$ python3 -q
>>> import numpy as np
>>> import numpy.linalg as la
>>> np.set_printoptions(suppress=True, linewidth=140)
>>> rnd = lambda a: np.round(a, 1) + 0
>>> M = np.loadtxt("run16.csv", delimiter=",")
>>> print(M)
[[-1. -2.  2.]
 [-1. -1. -2.]
 [-1. -1. -2.]
 [ 1. -2.  0.]
 [ 2. -2. -2.]
 [ 2.  1.  8.]]
>>> x = np.array([1, 2, -4])
>>> h = np.maximum(M @ x, 0)
>>> np.maximum(M @ x, 0) - np.maximum(-M @ x, 0)
array([-13.,   5.,   5.,  -3.,   6., -28.])
>>> np.maximum(M @ (3 * x), 0)
array([ 0., 15., 15.,  0., 18.,  0.])
>>> h
array([0., 5., 5., 0., 6., 0.])
>>> U, sv, VT = la.svd(M, full_matrices=False)
>>> rnd(np.abs(VT[0]))
array([0.2, 0.2, 1. ])
>>> rnd(VT @ VT.T)
array([[1., 0., 0.],
       [0., 1., 0.],
       [0., 0., 1.]])
>>> rnd(np.cumsum(sv ** 2) / np.sum(sv ** 2))
array([0.8, 0.9, 1. ])
>>> print(rnd(sv / sv[0]))
[1.  0.4 0.3]
>>> rnd(sv)
array([9.2, 3.8, 2.9])
>>> blk = np.stack([M, -3 * M, M[::-1]])
>>> np.einsum("bij,cij->bc", blk, blk)
array([[ 107., -321.,   34.],
       [-321.,  963., -102.],
       [  34., -102.,  107.]])
>>> la.matrix_rank(blk)
array([3, 3, 3])
>>> blk.sum(axis=0)
array([[  4.,   5.,   4.],
       [  4.,   0.,   2.],
       [  3.,   0.,   4.],
       [ -3.,   3.,  -2.],
       [ -5.,   3.,   2.],
       [ -5.,  -4., -14.]])
>>> np.unravel_index(np.abs(M).argmax(), M.shape)
(np.int64(5), np.int64(2))
>>> la.matrix_rank(M)
np.int64(3)
>>> rnd(la.norm(M))
np.float64(10.3)
>>> data = np.loadtxt("arr.csv", delimiter=",")
>>> data
array([[-10.,  -3.,  -6.,   1.],
       [ -3.,  -6.,  -3.,   5.],
       [ -6.,  -3.,  10.,  -4.],
       [  1.,   5.,  -4.,  -8.]])
>>> # equal to its transpose
>>> M2 = np.c_[M[:, :2] @ np.array([[3, -3], [-2, 0]]), np.array([1, 0, 1, 1, 3, 0])]
>>> M2
array([[ 1.,  3.,  1.],
       [-1.,  3.,  0.],
       [-1.,  3.,  1.],
       [ 7., -3.,  1.],
       [10., -6.,  3.],
       [ 4., -6.,  0.]])
>>> la.matrix_rank(np.c_[M, M2])
np.int64(4)
>>> M2.shape
(6, 3)
>>> print(la.matrix_rank(M2))
3
>>> rnd(la.svd(M2, compute_uv=False))
array([16. ,  5.5,  1.2])
>>> np.diff(M2, axis=0)
array([[-2.,  0., -1.],
       [ 0.,  0.,  1.],
       [ 8., -6.,  0.],
       [ 3., -3.,  2.],
       [-6.,  0., -3.]])
>>> m1 = np.load("m.npy")
>>> m1
array([[15, 11,  7],
       [11, 11,  7],
       [ 7,  7,  6]])
>>> # equal to its transpose
>>> proj = np.triu(np.array([[-4, -4, -9, 3], [2, 3, 9, 6], [1, -7, -7, 5], [-1, 9, 6, -1]]), 1) + np.eye(4)
>>> M2 = proj @ data @ la.inv(proj)
>>> la.matrix_rank(M2)
np.int64(4)
>>> rnd(np.poly(M2))
array([    1.,    14.,  -148., -2330., -4187.])
>>> M2
array([[   59.,   299., -2256.,  9302.],
       [  -51.,  -207.,  1467., -6019.],
       [   -1.,    18.,  -181.,   756.],
       [    1.,     9.,   -76.,   315.]])
